% python3 -q
>>> import numpy as np
>>> import numpy.linalg as la
>>> np.set_printoptions(precision=2, suppress=True, linewidth=200, sign=" ")
>>> E = np.load("out17.npy")
>>> E
array([[-1.9 , -0.4 , -0.6 , -2.6 ,  1.3 ],
       [ 0.1 ,  1.4 , -1.  ,  0.8 ,  1.2 ],
       [ 0.3 ,  0.8 , -0.4 , -0.2 ,  0.6 ],
       [ 0.6 ,  1.7 ,  0.8 , -0.1 ,  2.  ],
       [ 0.6 , -1.3 ,  0.  , -0.3 ,  0.8 ],
       [-1.9 , -0.39, -0.63, -2.58,  1.3 ],
       [-0.6 , -0.3 ,  0.2 ,  0.1 ,  1.1 ],
       [ 0.9 ,  0.5 ,  0.1 ,  0.  ,  0.6 ],
       [ 0.1 , -1.4 , -1.1 ,  0.6 ,  0.4 ],
       [-0.4 ,  1.6 ,  0.1 , -0.6 ,  0.1 ],
       [ 2.5 ,  0.  , -0.4 ,  1.4 ,  0.5 ],
       [-0.7 ,  1.9 ,  1.1 ,  1.1 , -1.2 ]])
>>> Y = np.array([[7, 6, 7], [1, 7, 9], [3, 9, 8], [3, 2, 2], [7, 3, 9]])
>>> np.einsum("ij,ij->i", E, E)
array([ 12.58,   5.05,   1.29,   7.9 ,   2.78,  12.51,   1.71,   1.43,   3.7 ,   3.1 ,   8.62,   7.96])
>>> np.vstack([E, Y.T]).shape
(15, 5)
>>> rng = np.random.default_rng(134)
>>> W0 = rng.normal(size=(25, 5)) + 3 * np.array([3, 3, 3, 1, 0])
>>> W0
array([[10.06,  8.96,  9.42,  2.56, -0.55],
       [ 8.01,  9.01,  8.8 ,  2.06,  0.55],
       [ 7.53,  7.78,  8.02,  3.34,  0.15],
       [ 9.73,  8.52,  7.91,  4.55, -0.97],
       [ 9.2 , 10.17, 10.4 ,  2.25, -1.66],
       [ 8.9 ,  9.43,  8.25,  1.26, -0.52],
       [ 6.9 ,  9.62, 10.97,  2.44,  0.56],
       [ 8.22,  8.01,  8.78,  2.64,  0.78],
       [ 8.69, 10.39,  9.14,  2.11,  0.89],
       [ 9.16,  7.99,  8.07,  1.26,  1.58],
       [ 9.62, 10.12,  9.68,  1.79,  0.47],
       [ 9.1 ,  8.3 , 10.14,  5.01,  1.67],
       [ 9.58,  9.05,  6.97,  3.44,  1.04],
       [10.36, 10.42, 10.54,  3.73,  0.2 ],
       [ 9.57, 10.35, 10.46,  2.38, -0.48],
       [ 9.47,  9.7 ,  9.61,  4.49, -0.04],
       [ 8.09, 10.2 , 10.45,  2.37, -0.55],
       [10.16,  9.04,  9.26,  1.33, -2.15],
       [ 7.65,  8.72,  8.4 ,  4.25,  0.44],
       [ 8.09, 10.11,  6.69,  2.85,  0.22],
       [ 8.38,  6.15,  9.56,  3.84, -0.19],
       [ 9.18,  8.06,  9.4 ,  2.84,  0.87],
       [10.08,  8.16,  9.2 ,  3.34,  0.06],
       [ 6.12,  8.77,  8.23,  3.21,  1.1 ],
       [ 7.98,  7.86, 11.06,  3.27, -0.91]])
>>> Xs = (W0 - W0.mean(axis=0)) / W0.std(axis=0)
>>> Xs.std(axis=0)
array([ 1.,  1.,  1.,  1.,  1.])
>>> np.argwhere(np.abs(Xs) > 2)
array([[ 11,   3],
       [ 17,   4],
       [ 19,   2],
       [ 20,   1],
       [ 23,   0]])
>>> coef = la.lstsq(np.delete(Xs, 4, axis=1), Xs[:, 4])[0]
>>> round(1 - np.var(Xs[:, 4] - np.delete(Xs, 4, axis=1) @ coef), 2)
np.float64(0.18)
>>> np.abs(coef).argmax()
np.int64(0)
